$ ipython --no-banner

In [1]: import numpy as np

In [2]: import numpy.linalg as la

In [3]: np.set_printoptions(precision=3, suppress=True, linewidth=200, sign=" ")

In [4]: F = np.load("sample9.npy")

In [5]: F
Out[5]: 
array([[ 3.754,  0.579,  2.07 ,  2.508],
       [ 3.881, -0.591,  1.744, -2.559],
       [ 3.297, -0.786,  1.387, -3.405],
       [ 0.287, -1.121, -0.23 , -4.859],
       [ 4.124,  0.4  ,  2.196,  1.735],
       [ 2.026,  0.983,  1.341,  4.258],
       [-2.521,  0.947, -0.945,  4.106],
       [ 4.441,  0.099,  2.254,  0.429],
       [-3.234, -0.748, -1.866, -3.24 ],
       [-1.695, -1.023, -1.189, -4.435],
       [ 2.945,  0.819,  1.746,  3.55 ],
       [ 4.47 , -0.087,  2.206, -0.378],
       [-3.494,  0.73 , -1.504,  3.162],
       [-0.082,  1.122,  0.333,  4.86 ],
       [-4.083, -0.424, -2.183, -1.838],
       [ 3.686, -0.666,  1.621, -2.888],
       [ 2.449, -0.959,  0.905, -4.155],
       [-4.028, -0.454, -2.166, -1.969],
       [-0.083,  1.122,  0.332,  4.861],
       [ 3.227, -0.804,  1.346, -3.482],
       [ 1.245, -1.087,  0.26 , -4.712],
       [-2.493,  0.952, -0.929,  4.125],
       [-1.114,  1.095, -0.192,  4.746],
       [-2.883, -0.833, -1.719, -3.611]])

In [6]: # null space of dimension 2

In [7]: t = np.radians(15)

In [8]: r_ = np.eye(4)

In [9]: r_[1, 1] = r_[2, 2] = np.cos(t)

In [10]: r_[1, 2], r_[2, 1] = -np.sin(t), np.sin(t)

In [11]: r_
Out[11]: 
array([[ 1.   ,  0.   ,  0.   ,  0.   ],
       [ 0.   ,  0.966, -0.259,  0.   ],
       [ 0.   ,  0.259,  0.966,  0.   ],
       [ 0.   ,  0.   ,  0.   ,  1.   ]])

In [12]: other = F @ r_.T

In [13]: np.round(la.svd(F, compute_uv=False), 3) + 0, np.round(la.svd(other, compute_uv=False), 3) + 0
Out[13]: 
(array([ 18.058,  16.55 ,   0.   ,   0.   ]),
 array([ 18.058,  16.55 ,   0.   ,   0.   ]))

In [14]: np.abs(other - F).max(axis=0)
Out[14]: array([ 0.   ,  0.587,  0.29 ,  0.   ])

In [15]: np.allclose(F @ F.T, other @ other.T)
Out[15]: True
